>>> import numpy as np
>>> np.set_printoptions(precision=3, suppress=True, linewidth=160, sign=" ")
>>> def tidy(a):
...     return np.round(a, 3) + 0
... 
>>> A = np.loadtxt("block18.csv", delimiter=",")
>>> tidy(A)
array([[-2.247, -0.523,  1.209, -0.302,  0.158, -0.103, -0.787, -2.998,  2.082,  2.035,  0.076],
       [ 1.498, -0.822, -2.086,  1.242, -1.252,  0.017,  0.268,  0.323,  0.654,  2.782,  2.505],
       [ 0.15 ,  2.994, -1.245, -0.306,  1.643, -2.773, -0.034, -0.627,  1.037, -0.691,  1.428],
       [-0.15 ,  0.658,  1.262, -1.503,  2.537,  0.499,  1.727,  1.74 , -0.648,  2.752,  0.069],
       [ 0.599, -0.666, -0.623, -1.14 , -1.258, -2.497,  1.912, -1.785, -2.069,  0.951, -1.633],
       [-0.15 , -2.572, -1.987,  0.806,  2.857,  0.202,  1.644, -0.67 ,  0.983, -1.075, -0.535],
       [ 2.996,  0.183,  0.026, -2.627,  0.461,  1.948, -0.352, -2.05 ,  0.347, -0.521,  0.6  ],
       [ 1.348, -0.444,  3.193,  1.551, -0.344, -0.82 ,  2.35 , -0.448,  0.864, -0.997,  1.46 ],
       [ 0.   , -2.528,  0.955, -1.173,  1.023, -1.927, -2.289,  0.512, -1.407, -0.336,  1.991],
       [ 0.   , -0.983, -0.187, -2.465, -1.444, -1.11 ,  0.589,  2.018,  3.096, -0.394, -0.664],
       [ 2.547, -0.09 ,  0.75 ,  1.518,  1.032, -1.167, -1.932,  0.334,  1.032,  1.215, -2.612]])
>>> tidy(A[:, 8] @ A[:, 3])
np.float64(0.0)
>>> tidy(A @ A.T)
array([[ 25.,   0.,   0.,   0.,   0.,   0.,   0.,   0.,   0.,   0.,   0.],
       [  0.,  25.,   0.,   0.,   0.,   0.,   0.,   0.,   0.,   0.,   0.],
       [  0.,   0.,  25.,   0.,   0.,   0.,   0.,   0.,   0.,   0.,   0.],
       [  0.,   0.,   0.,  25.,   0.,   0.,   0.,   0.,   0.,   0.,   0.],
       [  0.,   0.,   0.,   0.,  25.,   0.,   0.,   0.,   0.,   0.,   0.],
       [  0.,   0.,   0.,   0.,   0.,  25.,   0.,   0.,   0.,   0.,   0.],
       [  0.,   0.,   0.,   0.,   0.,   0.,  25.,   0.,   0.,   0.,   0.],
       [  0.,   0.,   0.,   0.,   0.,   0.,   0.,  25.,   0.,   0.,   0.],
       [  0.,   0.,   0.,   0.,   0.,   0.,   0.,   0.,  25.,   0.,   0.],
       [  0.,   0.,   0.,   0.,   0.,   0.,   0.,   0.,   0.,  25.,   0.],
       [  0.,   0.,   0.,   0.,   0.,   0.,   0.,   0.,   0.,   0.,  25.]])
>>> tidy(A.T @ A)
array([[ 25.,   0.,   0.,   0.,   0.,   0.,   0.,   0.,   0.,   0.,   0.],
       [  0.,  25.,   0.,   0.,   0.,   0.,   0.,   0.,   0.,   0.,   0.],
       [  0.,   0.,  25.,   0.,   0.,   0.,   0.,   0.,   0.,   0.,   0.],
       [  0.,   0.,   0.,  25.,   0.,   0.,   0.,   0.,   0.,   0.,   0.],
       [  0.,   0.,   0.,   0.,  25.,   0.,   0.,   0.,   0.,   0.,   0.],
       [  0.,   0.,   0.,   0.,   0.,  25.,   0.,   0.,   0.,   0.,   0.],
       [  0.,   0.,   0.,   0.,   0.,   0.,  25.,   0.,   0.,   0.,   0.],
       [  0.,   0.,   0.,   0.,   0.,   0.,   0.,  25.,   0.,   0.,   0.],
       [  0.,   0.,   0.,   0.,   0.,   0.,   0.,   0.,  25.,   0.,   0.],
       [  0.,   0.,   0.,   0.,   0.,   0.,   0.,   0.,   0.,  25.,   0.],
       [  0.,   0.,   0.,   0.,   0.,   0.,   0.,   0.,   0.,   0.,  25.]])
>>> rng = np.random.default_rng(585)
>>> z = rng.permutation(11)
>>> out = A[:, z] * rng.choice([-1, 1], 11)
>>> tidy(out)
array([[ 0.523,  0.302, -0.787,  0.103, -2.998,  1.209,  0.076, -2.082,  2.035, -2.247,  0.158],
       [ 0.822, -1.242,  0.268, -0.017,  0.323, -2.086,  2.505, -0.654,  2.782,  1.498, -1.252],
       [-2.994,  0.306, -0.034,  2.773, -0.627, -1.245,  1.428, -1.037, -0.691,  0.15 ,  1.643],
       [-0.658,  1.503,  1.727, -0.499,  1.74 ,  1.262,  0.069,  0.648,  2.752, -0.15 ,  2.537],
       [ 0.666,  1.14 ,  1.912,  2.497, -1.785, -0.623, -1.633,  2.069,  0.951,  0.599, -1.258],
       [ 2.572, -0.806,  1.644, -0.202, -0.67 , -1.987, -0.535, -0.983, -1.075, -0.15 ,  2.857],
       [-0.183,  2.627, -0.352, -1.948, -2.05 ,  0.026,  0.6  , -0.347, -0.521,  2.996,  0.461],
       [ 0.444, -1.551,  2.35 ,  0.82 , -0.448,  3.193,  1.46 , -0.864, -0.997,  1.348, -0.344],
       [ 2.528,  1.173, -2.289,  1.927,  0.512,  0.955,  1.991,  1.407, -0.336,  0.   ,  1.023],
       [ 0.983,  2.465,  0.589,  1.11 ,  2.018, -0.187, -0.664, -3.096, -0.394,  0.   , -1.444],
       [ 0.09 , -1.518, -1.932,  1.167,  0.334,  0.75 , -2.612, -1.032,  1.215,  2.547,  1.032]])
>>> left, _, Vt = np.linalg.svd(A.T @ out)
>>> tidy(np.linalg.lstsq(A, out)[0])
array([[ 0.,  0.,  0.,  0.,  0.,  0.,  0.,  0.,  0.,  1.,  0.],
       [-1.,  0.,  0.,  0.,  0.,  0.,  0.,  0.,  0.,  0.,  0.],
       [ 0.,  0.,  0.,  0.,  0.,  1.,  0.,  0.,  0.,  0.,  0.],
       [ 0., -1.,  0.,  0.,  0.,  0.,  0.,  0.,  0.,  0.,  0.],
       [ 0.,  0.,  0.,  0.,  0.,  0.,  0.,  0.,  0.,  0.,  1.],
       [ 0.,  0.,  0., -1.,  0.,  0.,  0.,  0.,  0.,  0.,  0.],
       [ 0.,  0.,  1.,  0.,  0.,  0.,  0.,  0.,  0.,  0.,  0.],
       [ 0.,  0.,  0.,  0.,  1.,  0.,  0.,  0.,  0.,  0.,  0.],
       [ 0.,  0.,  0.,  0.,  0.,  0.,  0., -1.,  0.,  0.,  0.],
       [ 0.,  0.,  0.,  0.,  0.,  0.,  0.,  0.,  1.,  0.,  0.],
       [ 0.,  0.,  0.,  0.,  0.,  0.,  1.,  0.,  0.,  0.,  0.]])
>>> M = np.load("out6.npy")
>>> M
array([[  5,   5,   5,   5,   5,   5,   5],
       [  5,  10,  10,  10,  10,  10,  10],
       [  5,  10,  15,  15,  15,  15,  15],
       [  5,  10,  15,  20,  20,  20,  20],
       [  5,  10,  15,  20,  25,  25,  25],
       [  5,  10,  15,  20,  25,  30,  30],
       [  5,  10,  15,  20,  25,  30,  35]])
>>> # equal to its transpose
>>> vec = np.array([-1, 2, -2, -7, 9, -5, 1])
>>> np.sign((M @ vec).round(6))
array([-1, -1, -1, -1, -1, -1, -1])
>>> M * vec
array([[  -5,   10,  -10,  -35,   45,  -25,    5],
       [  -5,   20,  -20,  -70,   90,  -50,   10],
       [  -5,   20,  -30, -105,  135,  -75,   15],
       [  -5,   20,  -30, -140,  180, -100,   20],
       [  -5,   20,  -30, -140,  225, -125,   25],
       [  -5,   20,  -30, -140,  225, -150,   30],
       [  -5,   20,  -30, -140,  225, -150,   35]])
>>> L = np.linalg.cholesky(M)
>>> tidy(np.diag(L) ** 2)
array([ 5.,  5.,  5.,  5.,  5.,  5.,  5.])
>>> tidy(L)
array([[ 2.236,  0.   ,  0.   ,  0.   ,  0.   ,  0.   ,  0.   ],
       [ 2.236,  2.236,  0.   ,  0.   ,  0.   ,  0.   ,  0.   ],
       [ 2.236,  2.236,  2.236,  0.   ,  0.   ,  0.   ,  0.   ],
       [ 2.236,  2.236,  2.236,  2.236,  0.   ,  0.   ,  0.   ],
       [ 2.236,  2.236,  2.236,  2.236,  2.236,  0.   ,  0.   ],
       [ 2.236,  2.236,  2.236,  2.236,  2.236,  2.236,  0.   ],
       [ 2.236,  2.236,  2.236,  2.236,  2.236,  2.236,  2.236]])
>>> tidy(L @ L.T)
array([[  5.,   5.,   5.,   5.,   5.,   5.,   5.],
       [  5.,  10.,  10.,  10.,  10.,  10.,  10.],
       [  5.,  10.,  15.,  15.,  15.,  15.,  15.],
       [  5.,  10.,  15.,  20.,  20.,  20.,  20.],
       [  5.,  10.,  15.,  20.,  25.,  25.,  25.],
       [  5.,  10.,  15.,  20.,  25.,  30.,  30.],
       [  5.,  10.,  15.,  20.,  25.,  30.,  35.]])
>>> u = np.array([5, 5, 0, 2, 3, 6, 8])
>>> out = M + np.outer(u, np.eye(7)[4])
>>> tidy(np.linalg.det(out) / np.linalg.det(M)), tidy(1 + np.linalg.solve(M, u)[4])
(np.float64(0.6), np.float64(0.6))
>>> np.linalg.matrix_rank(out - M)
np.int64(1)
>>> vec = np.ones(7)
>>> for _ in range(3):
...     vec = M @ vec
...     vec /= np.linalg.norm(vec)
...     print(round(vec @ M @ vec, 3))
... 
114.257
114.402
114.404
>>> tidy(np.linalg.eigvalsh(M)[-1])
np.float64(114.404)
>>> Z = np.array([[-1, -1, 2, 1], [0, -2, 2, 1], [-2, -2, 0, -1]])
>>> J = np.repeat(Z, 39 // 3, axis=0)
>>> J = J + 0.05 * rng.normal(size=J.shape)
>>> tidy(J)
array([[-0.987, -1.047,  1.986,  0.967],
       [-1.09 , -1.021,  2.041,  0.891],
       [-1.007, -0.948,  1.953,  1.039],
       [-1.052, -1.065,  2.009,  0.952],
       [-1.038, -0.961,  1.996,  0.952],
       [-0.956, -1.006,  2.052,  1.011],
       [-1.   , -1.002,  1.981,  0.971],
       [-1.11 , -1.004,  2.009,  1.005],
       [-0.991, -0.949,  2.048,  1.078],
       [-1.006, -0.924,  1.967,  1.007],
       [-1.035, -1.026,  1.953,  0.945],
       [-0.94 , -0.912,  2.05 ,  1.061],
       [-1.065, -1.128,  1.959,  0.988],
       [-0.013, -1.955,  2.001,  1.035],
       [-0.034, -1.936,  2.059,  0.939],
       [-0.131, -1.963,  1.962,  0.982],
       [ 0.088, -1.973,  2.045,  1.028],
       [-0.01 , -2.007,  1.982,  1.102],
       [ 0.028, -1.955,  1.926,  1.027],
       [ 0.008, -2.086,  2.033,  0.916],
       [ 0.016, -1.973,  1.944,  1.056],
       [ 0.015, -1.972,  2.058,  1.008],
       [-0.008, -1.99 ,  1.969,  1.002],
       [-0.01 , -2.04 ,  2.051,  1.015],
       [ 0.01 , -1.913,  1.983,  1.048],
       [ 0.046, -1.977,  1.973,  0.968],
       [-1.966, -2.046, -0.093, -1.021],
       [-2.039, -2.045,  0.065, -1.016],
       [-2.012, -2.017,  0.004, -1.038],
       [-1.948, -2.007, -0.077, -0.948],
       [-1.97 , -1.966,  0.049, -0.968],
       [-2.074, -2.016,  0.021, -0.945],
       [-2.014, -1.977,  0.007, -1.023],
       [-1.98 , -1.991, -0.005, -0.941],
       [-1.953, -2.064,  0.035, -0.901],
       [-1.951, -1.968,  0.039, -0.953],
       [-2.045, -1.966, -0.032, -0.967],
       [-2.029, -2.016, -0.018, -0.975],
       [-2.014, -2.076, -0.06 , -0.965]])
>>> out = np.c_[J[:, :3] @ np.array([[3, 3, 2], [3, 2, 0], [1, 4, 3]]), np.array([1, -5, -3, 5, 5, 3, 2, -4, -4, 2, 0, -2, 4, -3, -2, 4, 3, -1, 2, -2, 2, -2, -3, 1, -5, 3, -1, 0, 3, 2, -1, -1, -3, 1, -3, 5, 1, 3, -2])]
>>> tidy(out)
array([[ -4.116,   2.889,   3.984,   1.   ],
       [ -4.294,   2.85 ,   3.942,  -5.   ],
       [ -3.913,   2.894,   3.845,  -3.   ],
       [ -4.341,   2.751,   3.924,   5.   ],
       [ -4.002,   2.945,   3.91 ,   5.   ],
       [ -3.834,   3.328,   4.245,   3.   ],
       [ -4.024,   2.921,   3.943,   2.   ],
       [ -4.332,   2.698,   3.807,  -4.   ],
       [ -3.771,   3.323,   4.164,  -4.   ],
       [ -3.825,   3.002,   3.89 ,   2.   ],
       [ -4.23 ,   2.655,   3.788,   0.   ],
       [ -3.508,   3.554,   4.269,  -2.   ],
       [ -4.62 ,   2.385,   3.747,   4.   ],
       [ -3.904,   4.056,   5.978,  -3.   ],
       [ -3.849,   4.265,   6.11 ,  -2.   ],
       [ -4.321,   3.527,   5.623,   4.   ],
       [ -3.611,   4.498,   6.311,   3.   ],
       [ -4.069,   3.884,   5.926,  -1.   ],
       [ -3.856,   3.877,   5.833,   2.   ],
       [ -4.202,   3.983,   6.114,  -2.   ],
       [ -3.928,   3.879,   5.865,   2.   ],
       [ -3.813,   4.333,   6.204,  -2.   ],
       [ -4.026,   3.872,   5.891,  -3.   ],
       [ -4.099,   4.095,   6.135,   1.   ],
       [ -3.724,   4.138,   5.969,  -5.   ],
       [ -3.82 ,   4.075,   6.01 ,   3.   ],
       [-12.128, -10.361,  -4.21 ,  -1.   ],
       [-12.186,  -9.945,  -3.882,   0.   ],
       [-12.082, -10.055,  -4.013,   3.   ],
       [-11.942, -10.166,  -4.127,   2.   ],
       [-11.758,  -9.645,  -3.793,  -1.   ],
       [-12.25 , -10.171,  -4.085,  -1.   ],
       [-11.967,  -9.968,  -4.006,  -3.   ],
       [-11.918,  -9.943,  -3.975,   1.   ],
       [-12.017,  -9.846,  -3.8  ,  -3.   ],
       [-11.717,  -9.631,  -3.783,   5.   ],
       [-12.065, -10.195,  -4.187,   1.   ],
       [-12.151, -10.188,  -4.11 ,   3.   ],
       [-12.331, -10.434,  -4.209,  -2.   ]])
>>> tidy(np.linalg.norm(np.linalg.qr(J)[0].T @ out, axis=0) ** 2 / ((out ** 2).sum(axis=0) + 1e-12))
array([ 1.   ,  1.   ,  1.   ,  0.008])
>>> np.linalg.matrix_rank(out)
np.int64(4)
>>> np.linalg.matrix_rank(np.c_[J, out])
np.int64(5)
>>> tidy(np.linalg.lstsq(J, out[:, 0])[0])
array([ 3.,  3.,  1.,  0.])
